% python3 -q
>>> import numpy as np
>>> np.set_printoptions(precision=1, suppress=True, linewidth=100)
>>> def rnd(a):
...     return np.round(a, 1) + 0
... 
>>> M = np.load("block14.npy")
>>> print(M)
[[ 0.  0.  0.  2.  1.]
 [ 0.  0.  0.  2.  1.]
 [ 0.  0.  0.  4. -1.]
 [ 2.  2.  4.  0.  0.]
 [ 1.  1. -1.  0.  0.]]
>>> rng = np.random.default_rng(56)
>>> A2 = M + rng.integers(-2, 3, (5, 4)) @ rng.integers(-2, 3, (4, 5))
>>> print(A2)
[[ 6.  0.  2.  4.  0.]
 [ 0. -2. -8. -2.  8.]
 [ 4.  2.  4.  6. -4.]
 [ 2. -2.  5.  2.  1.]
 [ 1. -1. -3.  0.  1.]]
>>> print(np.linalg.matrix_rank(A2 - M, tol=1e-8))
4
>>> x0 = np.array([-5, -5, -5, -4, 2])
>>> h1 = np.maximum(M @ x0, 0)
>>> print(np.maximum(M @ x0, 0) - np.maximum(-M @ x0, 0))
[ -6.  -6. -18. -40.  -5.]
>>> print(M.T @ h1)
[0. 0. 0. 0. 0.]
>>> print(np.maximum(M @ (3 * x0), 0))
[0. 0. 0. 0. 0.]
>>> print(h1)
[0. 0. 0. 0. 0.]
>>> data = np.load("data.npy")
>>> print(data)
[[0 0 0 7 0]
 [0 8 0 4 3]
 [0 0 0 0 0]
 [0 0 0 1 4]
 [9 8 4 0 0]]
>>> print(rnd(np.linalg.norm(data) ** 2 / np.linalg.norm(data, 2) ** 2))
1.6
>>> print(rnd(np.linalg.norm(data, axis=0)))
[ 9.  11.3  4.   8.1  5. ]
>>> print(np.linalg.norm(data, axis=1).argmax())
4
>>> print(rnd(np.linalg.norm(data[4], 1)), rnd(np.linalg.norm(data[4], np.inf)))
21.0 9.0
>>> print(rnd(np.linalg.norm(data, 1)), rnd(np.linalg.norm(data, np.inf)))
16.0 21.0
>>> print(rnd(np.linalg.norm(data, "nuc")))
31.5
>>> print(rnd(np.linalg.norm(data, 2)))
14.2
>>> rank = np.linalg.matrix_rank(data)
>>> print(rank)
4
>>> N = np.linalg.svd(data)[2][rank:].T
>>> print([int(np.linalg.matrix_rank(data[:i])) for i in range(1, len(data) + 1)])
[1, 2, 2, 3, 4]
>>> print(np.linalg.matrix_rank(data.T @ data), np.linalg.matrix_rank(data @ data.T))
4 4
>>> labels = rng.permutation(5)
>>> print(labels)
[0 2 4 3 1]
>>> A2 = M[labels][:, labels]
>>> print(np.allclose(A2, M))
False
>>> print(np.trace(A2))
0.0
>>> print(rnd(np.sort(np.abs(np.linalg.eigvals(A2)))))
[0.  1.7 1.7 4.9 4.9]
>>> print(rnd(np.linalg.det(A2)), rnd(np.linalg.det(M[labels])))
0.0 0.0
>>> W0 = np.load("arr.npy")
>>> print(W0)
[[0 0 0 0 0 1 0 0 0 0 0 0]
 [0 0 0 0 0 0 0 0 0 0 1 0]
 [0 0 0 0 0 0 0 0 0 0 0 1]
 [0 0 0 0 0 0 0 0 1 0 0 0]
 [1 0 0 0 0 0 0 0 0 0 0 0]
 [0 0 0 0 1 0 0 0 0 0 0 0]
 [0 0 0 1 0 0 0 0 0 0 0 0]
 [0 0 1 0 0 0 0 0 0 0 0 0]
 [0 0 0 0 0 0 0 0 0 1 0 0]
 [0 0 0 0 0 0 1 0 0 0 0 0]
 [0 1 0 0 0 0 0 0 0 0 0 0]
 [0 0 0 0 0 0 0 1 0 0 0 0]]
>>> A2 = np.array([[2, 0, 2],
...     [2, 0, 2],
...     [0, 0, 2],
...     [1, 0, 2],
...     [2, 2, 0],
...     [2, 1, 2],
...     [1, 2, 1],
...     [2, 1, 1],
...     [0, 2, 1],
...     [0, 2, 0],
...     [0, 1, 2],
...     [0, 0, 1]])
>>> print(np.einsum("ij->j", W0))
[1 1 1 1 1 1 1 1 1 1 1 1]
>>> print(np.vstack([W0, A2.T]).shape)
(15, 12)
>>> print(np.linalg.matrix_rank(np.vstack([W0, A2.T])))
12
>>> A2 @ W0
Traceback (most recent call last):
  File "<python-input-42>", line 1, in <module>
    A2 @ W0
    ~~~^~~~
ValueError: matmul: Input operand 1 has a mismatch in its core dimension 0, with gufunc signature (n?,k),(k,m?)->(n?,m?) (size 12 is different from 3)
>>> print(W0 @ A2)
[[2 1 2]
 [0 1 2]
 [0 0 1]
 [0 2 1]
 [2 0 2]
 [2 2 0]
 [1 0 2]
 [0 0 2]
 [0 2 0]
 [1 2 1]
 [2 0 2]
 [2 1 1]]
>>> x0 = np.array([1, 3, -1, 3, 0, 1, -3, 0, 1, -3, -3, 3])
>>> print(rnd(np.linalg.det(W0)))
1.0
>>> print(12 - np.linalg.matrix_rank(W0 - np.eye(12), tol=1e-8))
4
>>> x0 = np.array([0, 1, 1, 1, 0, 2, 2, 1, 1, 2, 0, 0])
>>> y = W0 @ x0
>>> print(y)
[2 0 0 1 0 0 1 1 2 2 1 1]
>>> print(rnd(np.linalg.solve(W0, -3 * y)))
[ 0. -3. -3. -3.  0. -6. -6. -3. -3. -6.  0.  0.]
>>> print(rnd(np.linalg.solve(W0, y + W0[:, 4])))
[0. 1. 1. 1. 1. 2. 2. 1. 1. 2. 0. 0.]
